% ipython --no-banner

In [1]: import numpy as np

In [2]: np.set_printoptions(precision=2, suppress=True, linewidth=100, sign=" ")

In [3]: def rd(a):
   ...:     return np.round(a, 2) + 0
   ...: 

In [4]: data = np.loadtxt("layer15.csv", delimiter=",")

In [5]: rd(data)
Out[5]: 
array([[ 1.  ,  0.  ,  0.  ,  0.  ,  0.  ,  0.  ,  0.  ,  0.  ,  0.  ],
       [ 0.  ,  1.  ,  0.  ,  0.  ,  0.  ,  0.  ,  0.  ,  0.  ,  0.  ],
       [ 0.  ,  0.  ,  1.  ,  0.  ,  0.  ,  0.  ,  0.  ,  0.  ,  0.  ],
       [ 0.  ,  0.  ,  0.  ,  1.  ,  0.  ,  0.  ,  0.  ,  0.  ,  0.  ],
       [ 0.  ,  0.  ,  0.  ,  0.  ,  1.  ,  0.  ,  0.  ,  0.  ,  0.  ],
       [ 0.  ,  0.  ,  0.  ,  0.  ,  0.  ,  0.71,  0.  ,  0.  , -0.71],
       [ 0.  ,  0.  ,  0.  ,  0.  ,  0.  ,  0.  ,  1.  ,  0.  ,  0.  ],
       [ 0.  ,  0.  ,  0.  ,  0.  ,  0.  ,  0.  ,  0.  ,  1.  ,  0.  ],
       [ 0.  ,  0.  ,  0.  ,  0.  ,  0.  ,  0.71,  0.  ,  0.  ,  0.71]])

In [6]: rd(np.linalg.pinv(data))
Out[6]: 
array([[ 1.  ,  0.  ,  0.  ,  0.  ,  0.  ,  0.  ,  0.  ,  0.  ,  0.  ],
       [ 0.  ,  1.  ,  0.  ,  0.  ,  0.  ,  0.  ,  0.  ,  0.  ,  0.  ],
       [ 0.  ,  0.  ,  1.  ,  0.  ,  0.  ,  0.  ,  0.  ,  0.  ,  0.  ],
       [ 0.  ,  0.  ,  0.  ,  1.  ,  0.  ,  0.  ,  0.  ,  0.  ,  0.  ],
       [ 0.  ,  0.  ,  0.  ,  0.  ,  1.  ,  0.  ,  0.  ,  0.  ,  0.  ],
       [ 0.  ,  0.  ,  0.  ,  0.  ,  0.  ,  0.71,  0.  ,  0.  ,  0.71],
       [ 0.  ,  0.  ,  0.  ,  0.  ,  0.  ,  0.  ,  1.  ,  0.  ,  0.  ],
       [ 0.  ,  0.  ,  0.  ,  0.  ,  0.  ,  0.  ,  0.  ,  1.  ,  0.  ],
       [ 0.  ,  0.  ,  0.  ,  0.  ,  0.  , -0.71,  0.  ,  0.  ,  0.71]])

In [7]: data[:, 5] @ data[:, 2]
Out[7]: np.float64(0.0)

In [8]: rd(np.linalg.svd(data, compute_uv=False))
Out[8]: array([ 1.,  1.,  1.,  1.,  1.,  1.,  1.,  1.,  1.])
